>>> import numpy as np
>>> import numpy.linalg as la
>>> np.set_printoptions(precision=3, suppress=True, linewidth=140)
>>> rnd = lambda a: np.round(a, 3) + 0
>>> F = np.loadtxt("run1.csv", delimiter=",")
>>> F
array([[  1.2,   0.6,  -0.8,   1. ,   0.7,   1.2,  -0.3,  -1.6],
       [  0.4,  -1.1,  -0.4,   0.9,   1.7,   0.3,   1.6,  -1.4],
       [ -0.2,   0.7,  -1. ,   1.6,   0. ,   0.6,   0.4,  -0.4],
       [  1.6,  -0.3,  -0.7,  -1. ,   1. ,   0.2,   1.7,   0.1],
       [  0. , -12. ,  10.5,   7. ,  -7.5,  -0.5,  -2.5,   0. ],
       [ -0.3,  -0.1,   1.6,   0.9,   0.3,   0.4,  -0.8,  -0.6],
       [ -1.3,   1.4,  -1.3,  -0.8,   0.5,  -0.5,   0.1,   0.8],
       [ -1.5,  -1. ,   1.6,  -0.6,  -0.3,  -1.2,   1.2,  -1.6],
       [ -0.6,  -0.3,  -0.7,  -1. ,   0.1,   0.7,   0.9,  -2. ],
       [  1.8,   1.9,   2.2,  -0.4,   0.1,  -0.3,  -1.3,  -0.9],
       [  1.4,   0.7,   1.1,  -0.2,  -1.3,   0. ,   0.1,  -0.9],
       [  0. ,   0. ,  -0.3,  -1.3,   0.1,   0.8,   0.5,  -0.1],
       [  0.5,   1. ,   0.5,  -1. ,   0.6,  -0.3,   0.5,   0.2],
       [  0.9,   0.3,  -0.4,   0.2,  -1.1,   0.4,   1.4,  -2.2],
       [  2.1,  -1. ,  -0.8,   0.7,   0.5,  -1. ,   0.7,  -0.9],
       [  1. ,   0. ,   0. ,  -1. ,  -0.9,   1.2,   0.1,   0. ],
       [  0.4,  -0.5,  -0.1,  -2.2,   1.2,  -1.1,  -0.3,  -1.1],
       [ -0.4,   1.5,   1.7,  -0.1,  -0.4,  -0.7,  -0.9,   0.7],
       [  0.4,   0. ,   0.7,  -2.1,   0. ,  -0.4,   1.6,  -1.2],
       [  0.4,  -0.2,   0.2,   0.9,  -2.5,  -0.1,   0.8,  -1. ],
       [ -0.3,   1.2,  -0.2,   1.1,  -1.4,  -2.7,   1.2,   0. ],
       [ -1.2,   1.8,   1.2,  -1.6,  -0.7,   1.8,  -0.9,  -0.9],
       [  1.8,   0.1,   0.1,  -0.6,  -0.2,   2. ,  -0.4,   1.1],
       [ -1.2,  -0.7,  -1.4,   0. ,   1.4,  -0.1,  -1.2,   0.4],
       [  0.6,  -0.9,  -1.2,  -1.1,  -1.6,  -0.8,   0.2,  -0.3],
       [ -1. ,   1.2,  -0.8,   0.9,   1.2,  -0.3,  -0.2,  -1. ],
       [  0.8,   0.4,  -0.8,  -0.6,  -0.6,  -1. ,  -0.6,  -2.1],
       [  0.7,   0.9,  -1.3,  -2.8,   0.3,  -0.3,   1.3,   0.8],
       [  1.2,   1. ,   0.5,   0. ,  -0.6,  -1.1,  -0.4,  -0.2],
       [ -0.8,  -0.9,   0.6,   0.5,  -0.3,  -1. ,   0. ,  -1.4],
       [ -0.8,   1.6,   1.6,   0.4,   0.2,   0.2,   0.2,  -0.4],
       [  0.4,  -1. ,  -0.7,   0.2,   0.5,   1.4,  -1. ,   0.1],
       [  1.4,   0.7,  -0.5,   0. ,  -0.4,  -1.9,  -0.1,  -0.8],
       [  0.6,   0.2,  -1.1,  -1. ,  -0.6,  -1.1,  -1.1,   0.7],
       [  0.7,  -1.1,  -0.9,   0.5,  -0.6,  -1. ,  -0.4,  -1.3],
       [ -1.2,   0.2,  -0.1,  -0.8,   0.7,  -0.2,  -0.3,   0.5],
       [ -1.3,   0.4,  -0.2,  -0.4,   1.6,  -0.4,  -0.2,  -0.6],
       [ -0.8,   1.8,  -1.3,  -1.6,   2.2,   1.3,  -0.9,  -0.2],
       [  0.1,  -1.2,   0.9,   1. ,   0. ,   0.3,   1. ,  -0.8],
       [ -0.8,   1.2,   1.3,   2.5,   0.5,   0.2,  -2.5,   0.1],
       [ -0.5,  -1.4,   0.9,   0.9,   0.7,  -1.2,   1.4,   1.2],
       [ -1.4,   1.1,   0.6,   0.3,  -0.9,   0. ,  -2.4,   0.1],
       [ -1.6,   1.7,  -0.1,  -0.6,   1.1,   0.4,  -1. ,  -0.1],
       [ -1.2,   1.4,   0.7,   1. ,  -0.4,  -0.8,  -0.4,  -0.1],
       [ -0.9,   0.3,   0.8,   2. ,   0.6,   1.1,   0.4,  -0.4]])
>>> Ac = (F - F.mean(axis=0)) / F.std(axis=0)
>>> print(rnd(Ac.std(axis=0)))
[1. 1. 1. 1. 1. 1. 1. 1.]
>>> coef = la.lstsq(np.delete(Ac, 4, axis=1), Ac[:, 4])[0]
>>> rnd(1 - np.var(Ac[:, 4] - np.delete(Ac, 4, axis=1) @ coef))
np.float64(0.636)
